>>> import numpy as np
>>> np.set_printoptions(precision=3, suppress=True, linewidth=140)
>>> def rnd(a):
...     return np.round(a, 3) + 0
... 
>>> arr = np.load("dump.npy")
>>> print(arr)
[[-1  0  0  0  0  0  0  0  0  0  0  0  0  0]
 [-1  2  0  0  0  0  0  0  0  0  0  0  0  0]
 [-3 -2  2  0  0  0  0  0  0  0  0  0  0  0]
 [-3  3  2  1  0  0  0  0  0  0  0  0  0  0]
 [-2  1  0 -2 -1  0  0  0  0  0  0  0  0  0]
 [-3  0  0 -1  3  3  0  0  0  0  0  0  0  0]
 [ 1 -1 -3  2 -1 -3 -2  0  0  0  0  0  0  0]
 [-2  0  2  2  2 -1 -1 -3  0  0  0  0  0  0]
 [-1  1  3  1 -1  2  2  1 -3  0  0  0  0  0]
 [-1 -1  3  3  1  3 -1 -2 -2  2  0  0  0  0]
 [ 3  1  0  1  3  0  3 -1 -1  0  1  0  0  0]
 [-1  2  1  0 -3 -2 -3  1  2  1  2 -2  0  0]
 [-2  3  1 -3  1  0 -2  1  1 -1 -3 -2 -2  0]
 [ 1  2 -3  3  2 -2 -1 -2  2 -2 -1 -2 -2 -1]]
>>> f = np.array([-2, 2])
>>> print(np.correlate(arr[5], arr[11], "full"))
[  0   0   6  -6  -3  -4 -11   8  13  17  12  -7 -18 -12 -10   1  10   3  -3   0   0   0   0   0   0   0   0]
>>> print(np.convolve(arr[5], f))
[ 6 -6  0  2 -8  0  6  0  0  0  0  0  0  0  0]
>>> Uu, sig, Vh = np.linalg.svd(arr, full_matrices=False)
>>> print(rnd(np.sqrt((sig ** 2).sum())), rnd(np.linalg.norm(arr)))
19.748 19.748
>>> print(np.allclose(Uu * sig @ Vh, arr))
True
>>> print((sig > 1e-8).sum())
14
>>> print(np.abs(Uu[:, 0]).round(6).argmax())
13
>>> out = np.array([[2, 3],
...     [1, 1],
...     [1, 4],
...     [0, 5],
...     [1, 2],
...     [1, 2],
...     [0, 2],
...     [1, 1],
...     [0, 5],
...     [4, 2],
...     [2, 2],
...     [4, 0],
...     [3, 4],
...     [0, 4]])
>>> print(out.T @ arr.T)
[[ -2   0  -6  -1  -4   0  -6  -4   4  10  11  -3 -22 -25]
 [ -3  -1  -3   7 -17  -2 -12   9   7  21  23   4 -26  -4]]
>>> print(np.vstack([arr, out.T]).shape)
(16, 14)
>>> print(np.einsum("ij,ij->i", arr, arr))
[ 1  5 17 23 10 28 29 27 31 43 32 42 48 54]
>>> print(np.linalg.matrix_rank(arr @ out))
2
>>> x0 = np.array([-2, -6, 3, 9, -4, 6, 5, -9, 3, 7, 6, 0, -1, 5])
>>> print(np.linalg.norm(arr @ x0) <= np.linalg.norm(arr, 2) * np.linalg.norm(x0) + 1e-9)
True
>>> print(arr @ np.ones(14))
[-1.  1. -3.  3. -4.  2. -7. -1.  5.  5. 10. -2. -8. -6.]
>>> print(np.einsum("ij,j->i", arr, x0))
[  2 -10  24   3 -16   3 -11  36  22  79  12  -6 -81 -20]
>>> basis = 5 * np.array([[0.7, -1.0, -0.4, 0.2, -0.4, -0.9, 0.2, -0.4],
...     [0.8, -0.8, 0.2, 0.0, -1.0, -2.3, 1.7, -1.9]])
>>> rng = np.random.default_rng(958)
>>> z = rng.integers(0, 2, 47)
>>> E = basis[z] + rng.normal(size=(47, 8))
>>> print(rnd(E))
[[  3.786  -4.636  -2.631   0.474  -1.754  -4.401   1.906  -1.289]
 [  3.87   -2.936   2.731   1.002  -3.523 -11.965   9.274  -8.958]
 [  4.216  -5.347  -1.548   0.551  -3.497  -3.77    1.437  -1.523]
 [  4.754  -3.654  -0.103   0.385  -5.869 -10.644   8.142 -10.246]
 [  3.48   -4.492  -3.391   1.057  -0.893  -5.196   1.354  -2.27 ]
 [  3.899  -4.916   0.594  -0.601  -4.185 -12.688   8.165 -11.035]
 [  3.577  -5.988  -2.779   0.45   -1.65   -5.506   0.643  -1.235]
 [  4.481  -6.582  -0.604   0.449   0.448  -4.883   1.063  -2.534]
 [  3.602  -3.776   0.487   0.288  -4.758 -10.888   8.509  -9.143]
 [  4.264  -5.559   0.798   0.568  -4.891 -12.28    9.642  -9.317]
 [  2.485  -5.296  -3.68    0.069  -2.78   -4.799   2.389   0.338]
 [  2.907  -4.121   1.282   0.432  -4.247 -12.751   8.91   -8.447]
 [  3.51   -3.45    1.238  -0.443  -3.495 -11.684   8.978 -10.224]
 [  3.678  -2.766   2.332   1.813  -6.858 -13.433  10.801  -8.768]
 [  2.815  -3.552  -0.453  -0.358  -1.747  -5.604   1.909  -1.97 ]
 [  5.041  -3.182  -2.241   0.024  -2.106  -3.311   1.215  -4.336]
 [  2.189  -6.108  -3.959  -1.294  -1.082  -4.363   0.68   -1.213]
 [  3.71   -5.105  -2.876  -0.712  -2.135  -3.738   0.741  -1.804]
 [  3.303  -3.874  -2.515   0.239  -4.577 -13.292   9.694 -10.067]
 [  5.021  -5.32    0.825   0.076  -5.772 -13.513   7.694  -8.163]
 [  4.806  -5.077   0.052   1.47   -3.614 -12.462   9.705  -9.625]
 [  4.578  -4.923   0.351   1.413  -4.952 -11.353   8.929  -9.536]
 [  4.079  -3.836  -1.04    1.422  -1.593  -5.153   2.17   -0.481]
 [  4.056  -3.718   0.861  -1.218  -5.752 -10.808   8.276 -11.162]
 [  1.18   -5.768  -2.406   0.838  -3.635  -5.365   1.141  -2.802]
 [  2.372  -5.43    0.784  -0.171  -5.681 -11.054   7.459  -8.317]
 [  3.515  -6.865  -1.93    1.605  -3.422  -3.934   1.329  -2.192]
 [  5.115  -2.186   0.277  -1.642  -5.087 -13.705   7.666  -9.504]
 [  4.366  -6.27   -1.643  -0.855  -1.371  -3.909  -0.518  -0.488]
 [  3.642  -2.755   1.5    -0.241  -4.877 -10.865   8.716 -10.602]
 [  4.256  -3.686   0.723  -0.636  -4.446 -11.918   7.438 -10.805]
 [  3.984  -5.888  -3.201   0.776   0.545  -5.121   0.063  -0.736]
 [  4.338  -6.333  -1.974   0.408  -0.855  -4.335   2.118  -1.901]
 [  2.45   -3.954   1.607  -0.034  -5.621 -10.821   8.019  -9.556]
 [  2.942  -5.589  -2.383   0.803  -2.078  -5.333   1.135  -2.197]
 [  4.088  -4.865  -2.691  -0.135  -0.465  -3.773  -0.319  -1.608]
 [  1.789  -4.916  -0.887  -0.46   -1.623  -3.499   0.866  -1.452]
 [  5.018  -4.302   2.222   2.582  -7.364 -12.942   6.117  -8.902]
 [  5.32   -3.793   1.394  -0.498  -6.134  -9.953   8.621  -8.966]
 [  3.301  -3.317   1.595   0.511  -5.928 -12.734   8.483  -7.903]
 [  4.663  -5.53   -3.261   0.966  -2.143  -5.194   0.295  -1.005]
 [  3.148  -3.572   2.203  -1.267  -5.151 -11.348   8.489 -11.42 ]
 [  3.627  -2.855   2.46    0.698  -4.375 -11.241   8.374  -9.194]
 [  3.863  -3.691  -1.042   0.98   -2.694  -3.93    1.139  -1.381]
 [  4.996  -5.128  -1.958   0.517  -1.533  -5.514   1.06   -2.641]
 [  5.456  -3.564   0.366   0.283  -4.318 -10.103   9.728  -7.993]
 [  4.003  -3.966   1.657   0.875  -4.99  -13.449   8.034  -9.789]]
>>> Ac = E - E.mean(axis=1)
Traceback (most recent call last):
  File "<python-input-27>", line 1, in <module>
    Ac = E - E.mean(axis=1)
         ~~^~~~~~~~~~~~~~~~
ValueError: operands could not be broadcast together with shapes (47,8) (47,) 
>>> Ac = E - E.mean(axis=0)
>>> Uu, sig, Vh = np.linalg.svd(Ac, full_matrices=False)
>>> print(rnd(Vh[0] * np.sign(Vh[0, np.abs(Vh[0]).argmax()])))
[-0.026 -0.099 -0.233  0.004  0.239  0.526 -0.535  0.562]
>>> print(rnd((sig ** 2).sum() ** 2 / (sig ** 4).sum()))
1.269
>>> print(rnd(sig))
[48.12   7.94   7.782  6.794  6.382  6.006  5.531  4.322]
>>> print(np.abs(Vh[0]).argmax())
7
>>> print(rnd(sig ** 2 / (sig ** 2).sum()))
[0.887 0.024 0.023 0.018 0.016 0.014 0.012 0.007]
>>> print(np.linalg.matrix_rank(Ac))
8
>>> print(np.searchsorted(np.cumsum(sig ** 2) / (sig ** 2).sum(), 0.9) + 1)
2
